% python3 -q
>>> import numpy as np
>>> np.set_printoptions(suppress=True, linewidth=200)
>>> def rnd(a):
...     return np.round(a, 2) + 0
... 
>>> m1 = np.load("layer11.npy")
>>> print(m1)
[[ 5  6  7  8]
 [ 9 10 11 12]
 [13 14 15 16]
 [17 18 19 20]]
>>> print(np.argsort(-np.linalg.norm(m1, axis=0).round(6), kind="stable")[:3])
[3 2 1]
>>> left, s, VT = np.linalg.svd(m1)
>>> evecs = VT[:(s > 1e-8).sum()]
>>> rng = np.random.default_rng(44628)
>>> vec = m1[1] + 3 * m1[3] + rng.integers(2) * np.eye(4)[0]
>>> vec
array([61., 64., 68., 72.])
>>> np.linalg.matrix_rank(np.vstack([m1, vec]))
np.int64(3)
>>> print(rnd(np.linalg.norm(vec - evecs.T @ evecs @ vec)))
0.55
>>> rnd(np.diag(evecs.T @ evecs))
array([0.7, 0.3, 0.3, 0.7])
>>> rnd(m1 @ np.linalg.pinv(m1) @ m1)
array([[ 5.,  6.,  7.,  8.],
       [ 9., 10., 11., 12.],
       [13., 14., 15., 16.],
       [17., 18., 19., 20.]])
>>> np.unique(m1.round(6), axis=0).shape
(4, 4)
>>> X = (rng.random((3, 3)) < 0.3) + np.eye(3)
>>> X /= X.sum(axis=1, keepdims=True)
>>> X
array([[1. , 0. , 0. ],
       [0.5, 0.5, 0. ],
       [0.5, 0. , 0.5]])
>>> # triangular, det is the product of the diagonal
>>> z = rng.permutation(3)
>>> B = X[:, z] * rng.choice([-1, 1], 3)
>>> B
array([[-1. , -0. , -0. ],
       [-0.5, -0.5, -0. ],
       [-0.5, -0. , -0.5]])
>>> left, _, VT = np.linalg.svd(X.T @ B)
>>> z
array([0, 1, 2])
>>> proj = np.triu(np.array([[1, 7, 0], [5, 3, 9], [5, 4, 1]]), 1) + np.eye(3)
>>> B = proj @ X @ np.linalg.inv(proj)
>>> np.trace(B), np.trace(X)
(np.float64(2.0), np.float64(2.0))
>>> print(rnd(np.linalg.det(B)))
0.25
>>> rnd(np.poly(B))
array([ 1.  , -2.  ,  1.25, -0.25])
>>> X @ np.ones(3)
array([1., 1., 1.])
>>> rnd(np.linalg.matrix_power(X, 2))
array([[1.  , 0.  , 0.  ],
       [0.75, 0.25, 0.  ],
       [0.75, 0.  , 0.25]])
>>> rnd(np.sort(np.abs(np.linalg.eigvals(X)))[::-1])
array([1. , 0.5, 0.5])
>>> rnd(np.linalg.matrix_power(X, 100))
array([[1., 0., 0.],
       [1., 0., 0.],
       [1., 0., 0.]])
>>> X.sum(axis=1)
array([1., 1., 1.])
>>> pr = np.eye(3)[2]
>>> for _ in range(6):
...     pr = pr @ X
...     print(pr.round(2))
... 
[0.5 0.  0.5]
[0.75 0.   0.25]
[0.88 0.   0.12]
[0.94 0.   0.06]
[0.97 0.   0.03]
[0.98 0.   0.02]
>>> B = X + rng.integers(-2, 3, (3, 1)) @ rng.integers(-2, 3, (1, 3))
>>> print(B)
[[-1.   1.   2. ]
 [-1.5  1.5  2. ]
 [-1.5  1.   2.5]]
>>> rnd(np.linalg.svd(B - X, compute_uv=False))
array([5.2, 0. , 0. ])
>>> B - X
array([[-2.,  1.,  2.],
       [-2.,  1.,  2.],
       [-2.,  1.,  2.]])
>>> vals, evecs = np.linalg.eig(X)
>>> rnd(np.sort(np.linalg.eigvals(np.linalg.inv(X))))
array([1., 2., 2.])
>>> print(rnd(np.sort(np.linalg.eigvals(X @ X))))
[0.25 0.25 1.  ]
>>> vals
array([0.5, 0.5, 1. ])
>>> arr = np.load("out9.npy")
>>> arr
array([[-3., -1.,  0.],
       [ 3., -3.,  0.],
       [ 0.,  0., -3.]])
>>> # 2 blocks once reordered
>>> vec = np.array([3, 0, 1])
>>> arr * vec
array([[-9., -0.,  0.],
       [ 9., -0.,  0.],
       [ 0.,  0., -3.]])
>>> arr @ np.ones(3)
array([-4.,  0., -3.])
>>> np.sign((arr @ vec).round(6))
array([-1.,  1., -1.])
>>> left, s, VT = np.linalg.svd(m1)
>>> np.argmax(s[:-1] / (s[1:] + 1e-6)) + 1
np.int64(2)
>>> rnd(s)
array([53.27,  1.5 ,  0.  ,  0.  ])
>>> B = left[:, :2] @ np.diag(s[:2]) @ VT[:2]
>>> rnd(np.linalg.norm(m1 - B) / np.linalg.norm(m1))
np.float64(0.0)
>>> rnd(np.linalg.norm(m1 - B, 2)), rnd(s[2])
(np.float64(0.0), np.float64(0.0))
>>> np.linalg.matrix_rank(B)
np.int64(2)
>>> rnd(np.abs(m1 - B).max())
np.float64(0.0)
>>> B = arr[0, 0] * arr[1:] - np.outer(arr[1:, 0], arr[0])
>>> print(B)
[[ 0. 12. -0.]
 [ 0.  0.  9.]]
>>> print(np.linalg.matrix_rank(B), np.linalg.matrix_rank(arr))
2 3
>>> q, evecs = np.linalg.qr(arr[:, :1])[0], np.linalg.qr(arr[:, 1:])[0]
>>> s = np.linalg.svd(q.T @ evecs, compute_uv=False)
>>> (s > 0.9).sum()
np.int64(0)
>>> F = np.array([[-5, 0, 0, 0], [0, 0, 0, 0], [3, 0, 0, 0]])
>>> # rows and columns are dependent
>>> print(rnd(F @ np.linalg.pinv(F) @ F))
[[-5.  0.  0.  0.]
 [ 0.  0.  0.  0.]
 [ 3.  0.  0.  0.]]
>>> np.unique(F.round(6), axis=0).shape
(3, 4)
>>> rnd(np.trace(np.linalg.pinv(F) @ F))
np.float64(1.0)
>>> np.allclose(F[:-1].T @ np.linalg.lstsq(F[:-1].T, F[-1])[0], F[-1])
True
